% ipython --no-banner

In [1]: import numpy as np

In [2]: from numpy import linalg as LA

In [3]: np.set_printoptions(precision=2, suppress=True, linewidth=140, sign=" ")

In [4]: arr = np.load("arr.npy")

In [5]: arr
Out[5]: 
array([[ 0.,  0.,  0.,  1.,  4.],
       [ 0.,  0., -8.,  1., -3.],
       [ 0., -8.,  0.,  0.,  0.],
       [ 1.,  1.,  0.,  0.,  0.],
       [ 4., -3.,  0.,  0.,  0.]])

In [6]: np.round(LA.norm(arr, 2) / LA.norm(arr), 2)
Out[6]: np.float64(0.65)

In [7]: LA.matrix_rank(arr, rtol=0.1)
Out[7]: np.int64(4)

In [8]: Uu, sig, VT = LA.svd(arr)

In [9]: vecs = VT[:(sig > 1e-8).sum()]

In [10]: rng = np.random.default_rng(994)

In [11]: x = arr[4] + -3 * arr[1] + rng.integers(2) * np.eye(5)[2]

In [12]: x
Out[12]: array([ 4., -3., 25., -3.,  9.])

In [13]: LA.matrix_rank(np.vstack([arr, x]))
Out[13]: np.int64(5)

In [14]: np.all(LA.eigvalsh(arr) > 0)
Out[14]: np.False_

In [15]: Uu, sig, VT = LA.svd(arr)

In [16]: np.argmax(sig[:-1] / (sig[1:] + 1e-6)) + 1
Out[16]: np.int64(4)

In [17]: sig.round(2) + 0
Out[17]: array([ 8.72,  8.72,  3.87,  3.87,  0.  ])

In [18]: out = Uu[:, :4] @ np.diag(sig[:4]) @ VT[:4]

In [19]: np.round(LA.norm(arr - out) / LA.norm(arr), 2)
Out[19]: np.float64(0.0)

In [20]: round(float(LA.norm(arr - out, 2)), 2), round(sig[4], 2)
Out[20]: (0.0, np.float64(0.0))

In [21]: m1 = np.load("layer7.npy")

In [22]: m1
Out[22]: 
array([[ 10.23,   2.64,   9.75,  -6.08,  -5.76,  -6.71,   8.74,   0.32,   1.24],
       [ -5.19,  -1.44,  -4.35,  -3.25,  -7.31,  -3.99, -10.85,   4.75,  11.48],
       [  7.06,  -2.14,  12.74,  -4.69,   8.01,  -6.76,  -0.58,  -6.62,   2.69],
       [  7.78, -12.21,  -2.64,   0.4 ,   6.15,   8.24,   6.12,   0.55,   6.3 ],
       [ -7.41,  -1.1 ,  -6.22,  10.93,   7.63,  -9.44,  -2.77,   4.5 ,   3.26],
       [ -2.12,  10.61, -14.82,  -5.45,  -3.13,   0.66,   0.5 ,  -3.06,  -3.68],
       [  6.32, -13.59,   3.82,   3.11,  -3.14, -10.58,   1.85,   2.25,  -4.54],
       [ -4.17,  -6.77,  -3.52,   2.47,   5.08,   8.17,  11.28,   8.69,   4.8 ],
       [  2.24,   6.13, -11.09,  -8.07,  -3.46,  -7.05,  -8.31,   0.69,   6.18],
       [  7.4 ,  16.31,   0.08,  -3.72,   0.47,  -5.02,   0.68,   1.54,  -6.1 ],
       [  3.12,   6.22,  -1.61,  14.59,   3.42,  10.68,  -0.49,   2.08,   2.39],
       [ -1.76,  -2.04,  -6.05,  -6.1 ,   8.12,   1.01,  13.18,  -7.39,  -4.87],
       [  3.55, -13.98,   0.82,  -3.38,   2.68,  -4.4 ,  11.18,  -3.48,  -4.01],
       [  2.35,   2.61,  -1.05,  -4.57, -17.04,   5.67,   3.66,   5.4 ,   0.8 ]])

In [23]: cov = m1.T @ m1

In [24]: LA.eigvalsh(cov)[::-1]
Out[24]: array([ 1537.16,  1123.52,   826.47,   690.03,   631.89,   327.78,   253.45,   168.08,    41.2 ])

In [25]: np.allclose(cov, cov.T)
Out[25]: True

In [26]: np.diag(cov)
Out[26]: array([  449.43,  1055.71,   732.53,   595.98,   679.64,   684.27,   752.34,   280.04,   369.63])

In [27]: (m1 @ m1.T).shape
Out[27]: (14, 14)

In [28]: rk = LA.matrix_rank(arr)

In [29]: rk
Out[29]: np.int64(4)

In [30]: N = LA.svd(arr)[2][rk:].T

In [31]: [int(LA.matrix_rank(np.delete(arr, i, axis=0))) for i in range(5)]
Out[31]: [3, 3, 4, 4, 4]

In [32]: np.round(arr @ N, 2) + 0
Out[32]: 
array([[ 0.],
       [ 0.],
       [ 0.],
       [ 0.],
       [ 0.]])

In [33]: [int(LA.matrix_rank(arr[:i])) for i in range(1, len(arr) + 1)]
Out[33]: [1, 2, 3, 4, 4]

In [34]: labels = rng.integers(0, 3, 6)

In [35]: A = np.triu((labels[:, None] == labels) & (rng.random((6, 6)) < 0.8), 1).astype(int)

In [36]: A += A.T

In [37]: A
Out[37]: 
array([[ 0,  0,  0,  0,  0,  0],
       [ 0,  0,  1,  0,  0,  0],
       [ 0,  1,  0,  0,  1,  0],
       [ 0,  0,  0,  0,  0,  1],
       [ 0,  0,  1,  0,  0,  0],
       [ 0,  0,  0,  1,  0,  0]])

In [38]: # columns 1 and 4 are equal

In [39]: ev, vecs = LA.eigh(A)

In [40]: np.abs(vecs[:, -1]).round(6).argmax()
Out[40]: np.int64(2)

In [41]: np.round(vecs.T @ A @ vecs, 2) + 0
Out[41]: 
array([[-1.41,  0.  ,  0.  ,  0.  ,  0.  ,  0.  ],
       [ 0.  , -1.  ,  0.  ,  0.  ,  0.  ,  0.  ],
       [ 0.  ,  0.  ,  0.  ,  0.  ,  0.  ,  0.  ],
       [ 0.  ,  0.  ,  0.  ,  0.  ,  0.  ,  0.  ],
       [ 0.  ,  0.  ,  0.  ,  0.  ,  1.  ,  0.  ],
       [ 0.  ,  0.  ,  0.  ,  0.  ,  0.  ,  1.41]])

In [42]: ev.round(2) + 0
Out[42]: array([-1.41, -1.  ,  0.  ,  0.  ,  1.  ,  1.41])

In [43]: np.unique(ev.round(6) + 0, return_counts=True)[1]
Out[43]: array([ 1,  1,  2,  1,  1])

In [44]: np.abs(vecs[:, -1])
Out[44]: array([ 0.  ,  0.5 ,  0.71,  0.  ,  0.5 ,  0.  ])

In [45]: LA.svd(A, compute_uv=False)
Out[45]: array([ 1.41,  1.41,  1.  ,  1.  ,  0.  ,  0.  ])

In [46]: x = np.array([1, -3, -2, -3, -3, -3])

In [47]: h1 = np.maximum(A @ x, 0)

In [48]: np.maximum(A @ (3 * x), 0)
Out[48]: array([ 0,  0,  0,  0,  0,  0])

In [49]: np.maximum(A @ x, 0) - np.maximum(-A @ x, 0)
Out[49]: array([ 0, -2, -6, -3, -2, -3])

In [50]: A.T @ h1
Out[50]: array([ 0,  0,  0,  0,  0,  0])

In [51]: labels = rng.permutation(5)

In [52]: labels
Out[52]: array([ 2,  3,  4,  1,  0])

In [53]: out = arr[labels][:, labels]

In [54]: out
Out[54]: 
array([[ 0.,  0.,  0., -8.,  0.],
       [ 0.,  0.,  0.,  1.,  1.],
       [ 0.,  0.,  0., -3.,  4.],
       [-8.,  1., -3.,  0.,  0.],
       [ 0.,  1.,  4.,  0.,  0.]])

In [55]: round(float(LA.det(out)), 2), round(float(LA.det(arr[labels])), 2)
Out[55]: (0.0, 0.0)

In [56]: np.diag(out)
Out[56]: array([ 0.,  0.,  0.,  0.,  0.])

In [57]: J = np.load("w.npy")

In [58]: J
Out[58]: 
array([[  3,  -5,   6,  -1,  -7,  12,   9],
       [ 12,  -7,   1,   5, -14,   5,  -6],
       [ -9,   0,  -5,   1,  -5,   5,  -1],
       [ -3,  -2,  -8,   2,  -8,   8,  -3],
       [ -2,  -6,  -7,  -1,  -7,  -3,   9],
       [  3,   1,  -7,  -4,   5,   2,  -5],
       [  3,   1,  -7,  -4,   5,   2,  -5],
       [ 18,  -6,   4,  -7,   0,  10,  -2],
       [  4,  -3,  -6,  -7,   6,  -9,   7],
       [  7,  -8,   0,  -8,  -1,   3,  16],
       [  3,  -3,   4,   5,  -8,   1,   3],
       [ 12,  -3, -10,  -4,  -1,   6, -14],
       [  3,  -1,  -5, -10,   6,  13,   1],
       [  3,   1,  -7,  -4,   5,   2,  -5],
       [  4,  -3,  -6,  -7,   6,  -9,   7],
       [ -1,  -4,  -8,   1,  -1,  -9,  -6],
       [  2,  -9,  -2,   0,  -8,   3,   3],
       [ -9,   0,  -5,   1,  -5,   5,  -1],
       [  9,  -2,   7,  -7,   6,   6,   7],
       [ 10,  -5,  -9,  -6,   3,  -6,   5],
       [ 13,  -7,  -9,  -7,   0,  -5,  -2],
       [  0,   0,   0,   0,   0,   0,   0]])

In [59]: # rows 5 and 6 are equal

In [60]: Ac = J - J.mean(axis=0)

In [61]: vecs = LA.svd(Ac)[2][:5]

In [62]: out = Ac - Ac @ vecs.T @ vecs

In [63]: (Ac @ vecs.T).std(axis=0)
Out[63]: array([ 7.93,  7.52,  7.04,  5.66,  3.33])

In [64]: LA.norm(out, axis=1).round(6).argmax()
Out[64]: np.int64(16)

In [65]: Ac = J - J.mean(axis=0)

In [66]: Uu, sig, VT = LA.svd(Ac, full_matrices=False)

In [67]: np.abs(Uu[:, 0]).argmax()
Out[67]: np.int64(8)

In [68]: np.searchsorted(np.cumsum(sig ** 2) / (sig ** 2).sum(), 0.9) + 1
Out[68]: np.int64(4)

In [69]: (np.sign(Uu[:, 0]) == np.sign(Uu[0, 0])).astype(int)
Out[69]: array([ 1,  1,  1,  1,  1,  0,  0,  0,  0,  0,  1,  0,  0,  0,  0,  0,  1,  1,  0,  0,  0,  1])

In [70]: sig
Out[70]: array([ 37.21,  35.25,  33.01,  26.55,  15.64,   5.42,   2.37])

In [71]: np.round(VT[0] * np.sign(VT[0, np.abs(VT[0]).argmax()]), 2) + 0
Out[71]: array([ 0.38,  0.  , -0.22, -0.44,  0.62, -0.46,  0.15])

In [72]: np.round(sig ** 2 / (sig ** 2).sum(), 2) + 0
Out[72]: array([ 0.29,  0.26,  0.23,  0.15,  0.05,  0.01,  0.  ])

In [73]: np.abs(VT[0]).argmax()
Out[73]: np.int64(4)

In [74]: np.round((sig ** 2).sum() ** 2 / (sig ** 4).sum(), 2)
Out[74]: np.float64(4.25)
